$ python -q
>>> import numpy as np
>>> np.set_printoptions(precision=1, suppress=True, linewidth=100, sign=" ")
>>> r0 = np.array([-2, -1, -2, 0, -1])
>>> g = np.array([3, 8, 7])
>>> arr = np.outer(r0, g)
>>> arr
array([[ -6, -16, -14],
       [ -3,  -8,  -7],
       [ -6, -16, -14],
       [  0,   0,   0],
       [ -3,  -8,  -7]])
>>> left, sv, Vt = np.linalg.svd(arr)
>>> V = Vt[:(sv > 1e-8).sum()]
>>> rng = np.random.default_rng(68)
>>> vec = arr[1] + 5 * arr[4] + rng.integers(2) * np.eye(3)[2]
>>> vec
array([-18., -48., -42.])
>>> np.allclose(V.T @ V @ vec, vec)
True
>>> V.T @ V
array([[ 0.1,  0.2,  0.2],
       [ 0.2,  0.5,  0.5],
       [ 0.2,  0.5,  0.4]])
>>> np.linalg.matrix_rank(np.vstack([arr, vec]))
np.int64(1)
>>> np.diag(V.T @ V)
array([ 0.1,  0.5,  0.4])
>>> np.unique(arr.round(6), axis=0).shape
(3, 3)
>>> np.abs(np.diag(np.linalg.qr(arr)[1])) > 1e-9
array([ True, False, False])
>>> np.linalg.lstsq(arr[:-1].T, arr[-1])[2]
np.int32(1)
>>> np.round(np.trace(np.linalg.pinv(arr) @ arr), 1)
np.float64(1.0)
>>> np.argsort(-np.linalg.norm(arr, axis=0).round(6), kind="stable")[:3]
array([ 1,  2,  0])
>>> [round(float(x), 1) for x in np.linalg.svd(arr, compute_uv=False)[:3]]
[34.9, 0.0, 0.0]
>>> round(float(np.linalg.norm(arr, 2) / np.linalg.norm(arr)), 1)
1.0
>>> m1 = np.minimum.outer(np.arange(1, 6), np.arange(1, 6)) * -1
>>> m1
array([[-1, -1, -1, -1, -1],
       [-1, -2, -2, -2, -2],
       [-1, -2, -3, -3, -3],
       [-1, -2, -3, -4, -4],
       [-1, -2, -3, -4, -5]])
>>> # symmetric, so the eigenvalues are real
>>> lab = rng.permutation(5)
>>> lab
array([ 3,  4,  1,  0,  2])
>>> A2 = m1[lab][:, lab]
>>> np.trace(A2)
np.int64(-15)
>>> np.diag(A2)
array([-4, -5, -2, -1, -3])
>>> A2
array([[-4, -4, -2, -1, -3],
       [-4, -5, -2, -1, -3],
       [-2, -2, -2, -1, -2],
       [-1, -1, -1, -1, -1],
       [-3, -3, -2, -1, -3]])
>>> round(np.linalg.det(A2), 1), round(float(np.linalg.det(m1[lab])), 1)
(np.float64(-1.0), 1.0)
>>> vec = np.array([1, 3, 6, 1, 5])
>>> target = m1 @ vec
>>> target
array([-16, -31, -43, -49, -54])
>>> np.linalg.solve(m1.T, m1[4])
array([-0., -0., -0., -0.,  1.])
>>> np.linalg.solve(m1, target + m1[:, 3])
array([ 1.,  3.,  6.,  2.,  5.])
>>> np.linalg.solve(m1, m1[:, 2])
array([-0., -0.,  1., -0., -0.])
>>> w, V = np.linalg.eigh(m1)
>>> (w > 1e-8).sum(), (w < -1e-8).sum()
(np.int64(0), np.int64(5))
>>> rank = np.linalg.matrix_rank(arr)
>>> rank
np.int64(1)
>>> ns = np.linalg.svd(arr)[2][rank:].T
>>> ns.shape
(3, 2)
>>> [int(np.linalg.matrix_rank(arr[:, :j + 1])) for j in range(3)]
[1, 1, 1]
>>> [int(np.linalg.matrix_rank(arr[:i])) for i in range(1, len(arr) + 1)]
[1, 1, 1, 1, 1]
>>> hat = np.triu(np.array([[-1, -1, 2, 2, 2],
...     [-1, 2, 1, -2, 0],
...     [-1, 2, -3, 0, 1],
...     [1, -3, -1, -2, 1],
...     [-1, -2, -1, -2, 2]]), 1) + np.eye(5)
>>> A2 = hat @ m1 @ np.linalg.inv(hat)
>>> np.linalg.matrix_rank(A2)
np.int64(5)
>>> np.round(np.linalg.det(A2), 1)
np.float64(-1.0)
>>> M = np.array([[0, 1, 0, 1], [1, 0, 0, 1], [0, 0, 0, 0], [1, 1, 0, 0]])
>>> M
array([[ 0,  1,  0,  1],
       [ 1,  0,  0,  1],
       [ 0,  0,  0,  0],
       [ 1,  1,  0,  0]])
>>> left, sv, Vt = np.linalg.svd(M)
>>> np.argmax(sv[:-1] / (sv[1:] + 1e-6)) + 1
np.int64(3)
>>> sv
array([ 2.,  1.,  1.,  0.])
>>> A2 = left[:, :3] @ np.diag(sv[:3]) @ Vt[:3]
>>> np.linalg.matrix_rank(M, rtol=0.05)
np.int64(3)
>>> np.linalg.matrix_rank(A2)
np.int64(3)
>>> round(np.linalg.norm(M - A2) / np.linalg.norm(M), 1)
np.float64(0.0)
>>> lab = rng.permutation(4)
>>> lab
array([ 2,  1,  0,  3])
>>> A2 = M[lab][:, lab]
>>> np.diag(A2)
array([ 0,  0,  0,  0])
>>> A2
array([[ 0,  0,  0,  0],
       [ 0,  0,  1,  1],
       [ 0,  1,  0,  1],
       [ 0,  1,  1,  0]])
>>> np.allclose(A2, M)
False
>>> K = np.array([[-0.9, -0.9, 1.2, -0.6],
...     [-1.1, -0.1, 0.3, -1.7],
...     [0.1, 0.2, 0.5, 0.9],
...     [-1.3, 0.5, 0.1, 1.2],
...     [1.5, 1.5, 0.1, 0.1],
...     [-0.3, -0.6, 0.8, 1.4],
...     [0.9, -0.7, 1.2, -1.5],
...     [1.7, 0.3, -0.2, 0.7],
...     [1.7, 1.6, -0.4, 0.0],
...     [-1.4, -0.3, -2.4, -0.5],
...     [0.7, 0.7, -0.1, -0.1],
...     [-0.7, 0.1, 1.0, 0.6],
...     [-0.9, 2.1, -0.9, 0.5],
...     [-0.6, 1.4, -1.1, 0.6],
...     [-0.7, -1.6, 0.6, -1.1],
...     [-1.5, -1.9, -1.6, 0.5],
...     [-0.2, -0.4, 0.0, 0.0],
...     [-1.1, 0.3, 0.2, 0.8]])
>>> K[:, 1] = -2 * K[:, 2] + 0.3 * rng.normal(size=18)
>>> K
array([[-0.9, -2.2,  1.2, -0.6],
       [-1.1, -0.6,  0.3, -1.7],
       [ 0.1, -0.9,  0.5,  0.9],
       [-1.3, -0.6,  0.1,  1.2],
       [ 1.5,  0.1,  0.1,  0.1],
       [-0.3, -1.4,  0.8,  1.4],
       [ 0.9, -3. ,  1.2, -1.5],
       [ 1.7,  0.8, -0.2,  0.7],
       [ 1.7,  1. , -0.4,  0. ],
       [-1.4,  5. , -2.4, -0.5],
       [ 0.7,  0.2, -0.1, -0.1],
       [-0.7, -2.2,  1. ,  0.6],
       [-0.9,  2.2, -0.9,  0.5],
       [-0.6,  2.4, -1.1,  0.6],
       [-0.7, -1. ,  0.6, -1.1],
       [-1.5,  3.2, -1.6,  0.5],
       [-0.2,  0.3,  0. ,  0. ],
       [-1.1, -0.3,  0.2,  0.8]])
>>> np.linalg.norm(K, axis=1)
array([ 2.7,  2.1,  1.4,  1.9,  1.5,  2.2,  3.7,  2. ,  2. ,  5.7,  0.7,  2.6,  2.6,  2.7,  1.8,
        3.9,  0.4,  1.4])
>>> np.round(np.linalg.norm(K, 1), 1), round(float(np.linalg.norm(K, np.inf)), 1)
(np.float64(27.4), 9.3)
>>> np.linalg.norm(K, axis=0)
array([ 4.6,  8.4,  4. ,  3.7])
>>> np.round(K[7] @ K[2], 1)
np.float64(-0.0)
>>> np.round(np.linalg.norm(K, "nuc"), 1)
np.float64(17.9)
>>> round(float(np.linalg.norm(K[7], 1)), 1), round(np.linalg.norm(K[7], np.inf), 1)
(3.4, np.float64(1.7))
>>> np.round(np.linalg.norm(K, 2), 1)
np.float64(9.4)
>>> vec = np.array([4, 3, -1, -3])
>>> target = K @ vec
>>> np.round(np.linalg.pinv(K) @ K, 1) + 0
array([[ 1.,  0.,  0.,  0.],
       [ 0.,  1.,  0.,  0.],
       [ 0.,  0.,  1.,  0.],
       [ 0.,  0.,  0.,  1.]])
>>> target = target + 0.1 * rng.normal(size=18)
>>> target
array([ -9.3,  -1.4,  -5.4, -11. ,   5.5, -10.5,  -2.2,   7.4,  10.3,  13.1,   3.7, -12.3,   2.6,
         4. ,  -3.2,   3.5,   0.2,  -8. ])
>>> beta, *_ = np.linalg.lstsq(K, target)
>>> beta
array([ 4. ,  3.2, -0.6, -3. ])
>>> beta.round()
array([ 4.,  3., -1., -3.])
>>> np.round(K.T @ (target - K @ beta), 1) + 0
array([ 0.,  0.,  0.,  0.])
>>> W0 = np.load("case19.npy")
>>> W0
array([[ -6.2,   5.9,   6.4, -16.9],
       [ 15.6,  11.8,  -0.4,   4.3],
       [ -8.4,   3.7,   6.1, -16.7],
       [  5.6,  13.8,   5.5, -12.2],
       [  5.4,  13.8,   5.5, -12.3],
       [  5. ,  -7.1,  -6.5,  16.8],
       [-12.1,  -1. ,   5.1, -15. ],
       [ 10.7,  -1. ,  -5.6,  15.9],
       [ 15.7,   9.8,  -1.7,   7.3],
       [ -9.8,   2.1,   5.8, -16.3],
       [  4.3,  -7.6,  -6.5,  16.8],
       [-10.5,   1.2,   5.7, -16. ]])
>>> gram = np.cov(W0, rowvar=False)
>>> gram.shape
(4, 4)
>>> W0.std(axis=0)
array([  9.8,   7.1,   5.2,  14. ])
>>> round(float(np.corrcoef(W0[:, 0], W0[:, 3])[0, 1]), 1)
0.7
>>> np.round(np.linalg.eigvalsh(gram)[::-1], 1) + 0
array([ 309.2,   92. ,    0. ,    0. ])
>>> np.polyfit(W0[:, 0], W0[:, 3], 1)
array([ 1., -5.])
>>> np.argsort(-W0.std(axis=0).round(6), kind="stable")
array([ 3,  0,  1,  2])
